$ python3 -q
>>> import numpy as np
>>> np.set_printoptions(precision=1, suppress=True, linewidth=100)
>>> rd = lambda a: np.round(a, 1) + 0
>>> K = np.loadtxt("data.csv", delimiter=",")
>>> K
array([[-17.,   0.,   0.,   2.,  -1.,  -3.,   1.],
       [ -2., -22.,   3.,   2.,  -1.,  -1.,   3.],
       [ -3.,  -2.,  18.,   1.,  -2.,  -2.,   3.],
       [  0.,  -2.,  -1.,  -8.,  -2.,   0.,  -1.],
       [  1.,  -3.,  -1.,  -3.,  -1.,   3.,   3.],
       [  2.,   2.,  -1.,   2.,   1., -18.,  -1.],
       [  0.,  -2.,   0.,   0.,   0.,  -2., -29.]])
>>> rng = np.random.default_rng(5582)
>>> M2 = K + rng.integers(-2, 3, (7, 6)) @ rng.integers(-2, 3, (6, 7))
>>> M2
array([[-21.,  -7.,   4.,   9.,   0.,  -3.,   1.],
       [ -6., -10.,  -1.,  -8.,   3.,  -3.,  19.],
       [ -5.,   4.,  14.,  -4.,  -2.,  -7.,   7.],
       [ -8.,  -5.,   3.,  -5.,  -1.,   2.,   3.],
       [  9.,  -5.,   3.,  -4.,   0.,  -4.,  -3.],
       [ 14.,   4.,  -3.,  -3.,   7., -21.,   0.],
       [ -8.,   0.,   0.,   1.,  -1.,   2., -22.]])
>>> M2 - K
array([[ -4.,  -7.,   4.,   7.,   1.,   0.,   0.],
       [ -4.,  12.,  -4., -10.,   4.,  -2.,  16.],
       [ -2.,   6.,  -4.,  -5.,   0.,  -5.,   4.],
       [ -8.,  -3.,   4.,   3.,   1.,   2.,   4.],
       [  8.,  -2.,   4.,  -1.,   1.,  -7.,  -6.],
       [ 12.,   2.,  -2.,  -5.,   6.,  -3.,   1.],
       [ -8.,   2.,   0.,   1.,  -1.,   4.,   7.]])
>>> print(np.linalg.matrix_rank(M2 - K, tol=1e-8))
6
>>> print(np.abs(M2 - K).sum(axis=1))
[23. 52. 26. 25. 29. 31. 23.]
>>> rd(np.linalg.svd(M2 - K, compute_uv=False))
array([27.9, 23. ,  9. ,  7.3,  3.3,  1.4,  0. ])
>>> (K - K.T) / 2
array([[ 0. ,  1. ,  1.5,  1. , -1. , -2.5,  0.5],
       [-1. ,  0. ,  2.5,  2. ,  1. , -1.5,  2.5],
       [-1.5, -2.5,  0. ,  1. , -0.5, -0.5,  1.5],
       [-1. , -2. , -1. ,  0. ,  0.5, -1. , -0.5],
       [ 1. , -1. ,  0.5, -0.5,  0. ,  1. ,  1.5],
       [ 2.5,  1.5,  0.5,  1. , -1. ,  0. ,  0.5],
       [-0.5, -2.5, -1.5,  0.5, -1.5, -0.5,  0. ]])
>>> print(np.allclose(K @ K.T, K.T @ K))
False
>>> rd(np.sort(np.abs(np.linalg.eigvals(K))))
array([ 0.3,  8.8, 18. , 18.7, 18.7, 20.1, 28.5])
>>> rd(np.abs(np.linalg.eigvals(K)).max())
np.float64(28.5)
>>> blk = np.stack([K, -1 * K, K[::-1]])
>>> np.linalg.matrix_rank(blk)
array([7, 7, 7])
>>> blk.sum(axis=0)
array([[  0.,  -2.,   0.,   0.,   0.,  -2., -29.],
       [  2.,   2.,  -1.,   2.,   1., -18.,  -1.],
       [  1.,  -3.,  -1.,  -3.,  -1.,   3.,   3.],
       [  0.,  -2.,  -1.,  -8.,  -2.,   0.,  -1.],
       [ -3.,  -2.,  18.,   1.,  -2.,  -2.,   3.],
       [ -2., -22.,   3.,   2.,  -1.,  -1.,   3.],
       [-17.,   0.,   0.,   2.,  -1.,  -3.,   1.]])
>>> left, s, Vt = np.linalg.svd(K, full_matrices=False)
>>> print(rd(left.T @ left))
[[1. 0. 0. 0. 0. 0. 0.]
 [0. 1. 0. 0. 0. 0. 0.]
 [0. 0. 1. 0. 0. 0. 0.]
 [0. 0. 0. 1. 0. 0. 0.]
 [0. 0. 0. 0. 1. 0. 0.]
 [0. 0. 0. 0. 0. 1. 0.]
 [0. 0. 0. 0. 0. 0. 1.]]
>>> left.shape, s.shape, Vt.shape
((7, 7), (7,), (7, 7))
>>> print(rd(s))
[29.9 23.9 19.7 17.  15.9  8.6  0.2]
>>> rd(left.T @ K @ Vt.T)
array([[29.9,  0. ,  0. ,  0. ,  0. ,  0. ,  0. ],
       [ 0. , 23.9,  0. ,  0. ,  0. ,  0. ,  0. ],
       [ 0. ,  0. , 19.7,  0. ,  0. ,  0. ,  0. ],
       [ 0. ,  0. ,  0. , 17. ,  0. ,  0. ,  0. ],
       [ 0. ,  0. ,  0. ,  0. , 15.9,  0. ,  0. ],
       [ 0. ,  0. ,  0. ,  0. ,  0. ,  8.6,  0. ],
       [ 0. ,  0. ,  0. ,  0. ,  0. ,  0. ,  0.2]])
>>> rd(np.cumsum(s ** 2) / np.sum(s ** 2))
array([0.4, 0.6, 0.8, 0.9, 1. , 1. , 1. ])
>>> np.allclose(left * s @ Vt, K)
True
>>> rd(np.sqrt((s ** 2).sum())), rd(np.linalg.norm(K))
(np.float64(49.7), np.float64(49.7))
>>> arr = np.load("w.npy")
>>> print(arr)
[[ 6  2  4  4  5  5  4  5]
 [ 3 -1  1  1  2  2  1  2]
 [-5 -9 -7 -7 -6 -6 -7 -6]]
>>> [round(float(x), 1) for x in np.linalg.svd(arr, compute_uv=False)[:3]]
[22.8, 5.4, 0.0]
>>> def softmax(z):
...     e = np.exp(z - z.max(axis=-1, keepdims=True))
...     return e / e.sum(axis=-1, keepdims=True)
... 
>>> rd(softmax(arr[0]))
array([0.4, 0. , 0.1, 0.1, 0.1, 0.1, 0.1, 0.1])
>>> rd(softmax(arr).sum(axis=1))
array([1., 1., 1.])
>>> att = arr @ arr.T / np.sqrt(8)
>>> softmax(att).round(6).argmax(axis=1)
array([0, 0, 2])
>>> F = np.vander(np.arange(8) - 3, 4, increasing=True)
>>> F
array([[  1,  -3,   9, -27],
       [  1,  -2,   4,  -8],
       [  1,  -1,   1,  -1],
       [  1,   0,   0,   0],
       [  1,   1,   1,   1],
       [  1,   2,   4,   8],
       [  1,   3,   9,  27],
       [  1,   4,  16,  64]])
>>> x = np.array([1, -1, 2, 0])
>>> rhs = F @ x
>>> print(rhs)
[22 11  4  1  2  7 16 29]
>>> rhs = rhs + 0.1 * rng.normal(size=8)
>>> print(rd(rhs))
[22.  11.1  4.   1.1  2.1  7.1 15.9 29. ]
>>> coef, *_ = np.linalg.lstsq(F, rhs)
>>> rd(coef)
array([ 1.1, -1. ,  2. ,  0. ])
>>> print(rd(np.linalg.norm(rhs - F @ coef)))
0.1
>>> coef.round()
array([ 1., -1.,  2.,  0.])
>>> x = np.array([0, 2, 2, 1])
>>> rhs = F @ x
>>> coef, lr = np.zeros(4), 1 / np.linalg.norm(F, 2) ** 2
>>> for i in range(300):
...     coef -= lr * F.T @ (F @ coef - rhs)
...     if i % 50 == 0: print(i, round(np.linalg.norm(F @ coef - rhs), 1))
... 
0 25.5
50 5.5
100 4.7
150 4.4
200 4.1
250 3.9
>>> print(rd(np.linalg.cond(F)))
44.3
>>> rd(coef)
array([0.3, 0.6, 1.9, 1.1])
>>> mat = np.load("arr.npy")
>>> mat
array([[ 2, -2, -3, -1,  0,  0,  0,  2, -1, -2],
       [-3, -2, -1, -1,  2,  0, -2, -1,  2, -3],
       [-1,  0,  0,  0, -1, -1, -3,  1,  1, -2],
       [-3,  2,  2,  2,  0, -3,  3,  3,  1,  3],
       [-1, -2, -3,  1,  2,  2,  2,  2,  2,  2],
       [-3,  3, -1,  3,  3,  1, -3, -1,  3,  3],
       [-1,  3, -2,  0,  0,  3,  0, -1,  3, -1],
       [-3, -2,  3,  0, -2, -1, -3, -2,  3,  2],
       [ 3, -3,  3,  3,  0,  0,  0,  0,  3, -3],
       [ 3,  3, -2, -3,  1,  1, -1, -2,  2, -2]])
>>> M2 = mat + rng.integers(-2, 3, (10, 9)) @ rng.integers(-2, 3, (9, 10))
>>> M2
array([[  1,  13,  -2,  -4,   2,   3,   6,   2,  10,  -6],
       [ -8, -11,   5,   1,   4,   2,  -2,   2, -10,   1],
       [ -1,   0,  12,  -2,   1,   3,  -2,   7,  -9,   1],
       [ -1,   3,  -4,   2, -11, -12,   1,   8,   4,   3],
       [  3, -10, -11,  -1,   0,  -4,  -3,  -1,   1,  -2],
       [ -9,  -3,  -5,   5,  12,   6,  -3,  -8,   2,   3],
       [  1,   7,  -9,   6,   3,   2,  -2,   0,   9,  -4],
       [-10,   3,   4,  -2,  -4,   1,   1,   2,   5,   0],
       [  4,  -3,   6,   1,  12,   3,   4,  -1,   0,  -6],
       [ 18,   7,   0,   1,  10,   1,   1,   8,   2,  -3]])
>>> np.abs(M2 - mat).sum(axis=1)
array([46, 45, 40, 39, 43, 40, 35, 31, 32, 47])
>>> rd(np.linalg.svd(M2 - mat, compute_uv=False))
array([30.4, 27.3, 22.1, 21. ,  9.6,  7.5,  3.4,  2.4,  1.2,  0. ])
>>> M2 = F + rng.integers(-2, 3, (8, 2)) @ rng.integers(-2, 3, (2, 4))
>>> M2
array([[  1,  -2,   8, -26],
       [  1,  -2,   4,  -8],
       [  5,  -3,   3,  -1],
       [  1,  -2,   2,  -2],
       [  3,   2,   0,   3],
       [  5,   0,   6,   8],
       [  1,   3,   9,  27],
       [  1,   3,  17,  63]])
>>> rd(np.linalg.svd(M2 - F, compute_uv=False))
array([7.3, 4.7, 0. , 0. ])
>>> M2 - F
array([[ 0,  1, -1,  1],
       [ 0,  0,  0,  0],
       [ 4, -2,  2,  0],
       [ 0, -2,  2, -2],
       [ 2,  1, -1,  2],
       [ 4, -2,  2,  0],
       [ 0,  0,  0,  0],
       [ 0, -1,  1, -1]])
>>> data = np.load("test19.npy")
>>> data
array([[ 0, -6,  8,  6,  3,  8],
       [ 0,  0,  5,  5, -1, -7],
       [ 0,  0,  0,  1, -6,  4],
       [ 0,  0,  0,  0, -8,  3],
       [ 0,  0,  0,  0,  0,  0],
       [ 0,  0,  0,  0,  0,  0]])
>>> z = rng.permutation(6)
>>> z
array([4, 1, 3, 0, 2, 5])
>>> M2 = data[z][:, z]
>>> np.diag(M2)
array([0, 0, 0, 0, 0, 0])
>>> rd(np.sort(np.abs(np.linalg.eigvals(M2))))
array([0., 0., 0., 0., 0., 0.])
>>> M2
array([[ 0,  0,  0,  0,  0,  0],
       [-1,  0,  5,  0,  5, -7],
       [-8,  0,  0,  0,  0,  3],
       [ 3, -6,  6,  0,  8,  8],
       [-6,  0,  1,  0,  0,  4],
       [ 0,  0,  0,  0,  0,  0]])
